>>> import numpy as np
>>> from numpy import linalg as LA
>>> np.set_printoptions(precision=2, suppress=True, linewidth=120)
>>> E = np.loadtxt("w.csv", delimiter=",")
>>> print(E)
[[ 0.51 -0.89  1.74 -0.23 -0.38  2.15 -0.32]
 [ 0.23  0.46  0.58  0.29  0.85  1.08 -2.54]
 [-0.29  0.5   1.53  1.57 -0.72  0.55 -1.75]
 [-2.08 -0.17 -0.15  0.22 -1.85  0.01 -1.07]
 [-2.22 -1.32  0.83  0.87 -0.51  0.74 -0.23]
 [ 0.69  0.23  0.71 -1.72 -1.8  -1.25  0.48]
 [ 1.2   1.27 -0.17 -1.61  0.78  0.67 -1.5 ]
 [ 0.34 -0.65  0.46 -2.26  0.39  1.73 -0.04]
 [-0.66 -1.78  0.05 -0.08  1.63 -1.13  1.2 ]
 [-0.95 -0.97 -0.28  2.03 -1.5   0.79 -0.26]
 [ 1.92  0.06  1.43  0.83  0.74 -0.93  1.07]
 [ 0.65  1.37  0.3   1.07  1.    2.06 -0.5 ]
 [ 1.67 -0.04  0.71  1.28  1.22  1.02 -1.25]
 [-0.77  0.93 -1.32  1.5   0.4   1.69 -0.72]
 [ 1.56  1.61 -0.38 -1.07 -0.41  0.32 -1.56]
 [ 0.29 -0.17 -0.13 -1.34  0.08 -2.23  1.45]
 [ 1.   -1.88 -0.91  0.02 -0.36 -1.72 -0.74]
 [ 0.45 -0.58 -0.29  2.45 -1.25 -0.38  0.82]
 [-1.25 -1.87  0.67 -1.4   0.77 -0.65 -0.72]
 [ 1.13  1.96  1.15 -0.22  1.57  0.13  0.19]
 [-1.47  0.26  2.21 -0.81 -0.86  0.68 -0.11]
 [ 0.41  0.39  2.09 -1.34 -0.31  1.31 -0.83]
 [ 0.01  2.2  -1.37  0.54  1.09 -0.05  0.88]
 [ 1.02 -1.56 -0.91  0.96  1.44 -1.31 -0.03]
 [-0.1  -1.14 -0.62  0.53 -0.75 -0.43 -2.5 ]
 [-1.19 -1.13 -1.02 -1.25  1.8   0.15 -0.64]
 [-0.43  2.17 -0.05 -1.15  1.5  -0.24  0.67]
 [ 1.8  -1.9  -0.49  0.78 -1.06  0.42  0.06]
 [ 2.    0.26  0.49  1.63  0.93 -0.26  1.06]]
>>> Xs = (E - E.mean(axis=0)) / E.std(axis=0)
>>> print(Xs.std(axis=0))
[1. 1. 1. 1. 1. 1. 1.]
>>> print(np.argwhere(np.abs(Xs) > 2))
[[ 1  6]
 [ 4  0]
 [15  5]
 [20  2]
 [24  6]]
>>> beta = LA.lstsq(np.delete(Xs, 2, axis=1), Xs[:, 2])[0]
>>> print(round(1 - np.var(Xs[:, 2] - np.delete(Xs, 2, axis=1) @ beta), 2))
0.18
>>> print(beta)
[ 0.1  -0.02 -0.25 -0.21  0.4   0.18]
>>> J = np.load("sample6.npy")
>>> print(J)
[[ 12   2   4   0   2   0   2]
 [  1 -16   3   2   5   3   3]
 [  4   4  32   1   1   2   2]
 [  5   2   2 -18   0   0   2]
 [  5   4   2   3   0   4   5]
 [  0   1   4   0   3  10   5]
 [  3   4   3   0   3   4  24]]
>>> Xs = E - E.mean(axis=0)
>>> evecs = LA.svd(Xs)[2][:6]
>>> other = Xs - Xs @ evecs.T @ evecs
>>> print(other.std(axis=0))
[0.11 0.1  0.32 0.16 0.16 0.39 0.3 ]
>>> print((Xs @ evecs.T).std(axis=0))
[1.42 1.36 1.27 1.03 0.98 0.9 ]
>>> print(LA.norm(other, axis=1).round(6).argmax())
7
>>> print(np.round(np.cov(Xs @ evecs.T, rowvar=False), 2) + 0)
[[2.09 0.   0.   0.   0.   0.  ]
 [0.   1.92 0.   0.   0.   0.  ]
 [0.   0.   1.68 0.   0.   0.  ]
 [0.   0.   0.   1.09 0.   0.  ]
 [0.   0.   0.   0.   0.99 0.  ]
 [0.   0.   0.   0.   0.   0.84]]
>>> O, Rm = LA.qr(J)
>>> print(O.shape, Rm.shape)
(7, 7) (7, 7)
>>> print(O.round(2) + 0)
[[-0.81 -0.09  0.24  0.24 -0.1   0.17 -0.43]
 [-0.07 -0.95 -0.17  0.01  0.15 -0.05  0.19]
 [-0.27  0.16 -0.94  0.   -0.15  0.05  0.01]
 [-0.34  0.03  0.1  -0.92 -0.01 -0.11  0.12]
 [-0.34  0.15  0.11  0.29 -0.09 -0.64  0.6 ]
 [ 0.    0.06 -0.13 -0.01  0.67 -0.55 -0.47]
 [-0.2   0.18  0.01  0.07  0.7   0.5   0.43]]
>>> print(np.round(O @ Rm, 2) + 0)
[[ 12.   2.   4.   0.   2.   0.   2.]
 [  1. -16.   3.   2.   5.   3.   3.]
 [  4.   4.  32.   1.   1.   2.   2.]
 [  5.   2.   2. -18.   0.   0.   2.]
 [  5.   4.   2.   3.   0.   4.   5.]
 [  0.   1.   4.   0.   3.  10.   5.]
 [  3.   4.   3.   0.   3.   4.  24.]]
>>> print(np.allclose(Rm.T @ Rm, J.T @ J))
True
>>> print(round(np.trace(O @ O.T), 2))
7.0
>>> u, r1 = O[5], O[0]
>>> print(np.round(u @ u, 2))
1.0
>>> p = (u @ r1) / (u @ u) * u
>>> print(LA.matrix_rank(np.outer(u, r1)))
1
>>> print(round(float(LA.norm(u + r1) ** 2 + LA.norm(u - r1) ** 2), 2))
4.0
>>> def softmax(z):
...     e = np.exp(z - z.max(axis=-1, keepdims=True))
...     return e / e.sum(axis=-1, keepdims=True)
... 
>>> print(np.round(softmax(J[0]), 2) + 0)
[1. 0. 0. 0. 0. 0. 0.]
>>> print(np.round(softmax(10 * J[0]), 2) + 0)
[1. 0. 0. 0. 0. 0. 0.]
>>> scores = J @ J.T / np.sqrt(7)
>>> print(softmax(scores)[0] @ J)
[ 4.01  4.   31.97  1.    1.    2.    2.  ]
>>> print(np.round(softmax(scores + np.triu(np.full(scores.shape, -np.inf), 1)), 2) + 0)
[[1.   0.   0.   0.   0.   0.   0.  ]
 [0.   1.   0.   0.   0.   0.   0.  ]
 [0.   0.   1.   0.   0.   0.   0.  ]
 [0.   0.   0.   1.   0.   0.   0.  ]
 [0.   0.   1.   0.   0.   0.   0.  ]
 [0.   0.   0.99 0.   0.   0.01 0.  ]
 [0.   0.   0.   0.   0.   0.   1.  ]]
>>> x0 = np.array([2, 3, 3, -1, 3, -3, 2])
>>> target = J @ x0
>>> print(target)
[ 52 -27 116  44  23   4  72]
>>> print(LA.solve(J, target))
[ 2.  3.  3. -1.  3. -3.  2.]
>>> print(np.round(LA.solve(J, J[:, 5]), 2) + 0)
[0. 0. 0. 0. 0. 1. 0.]
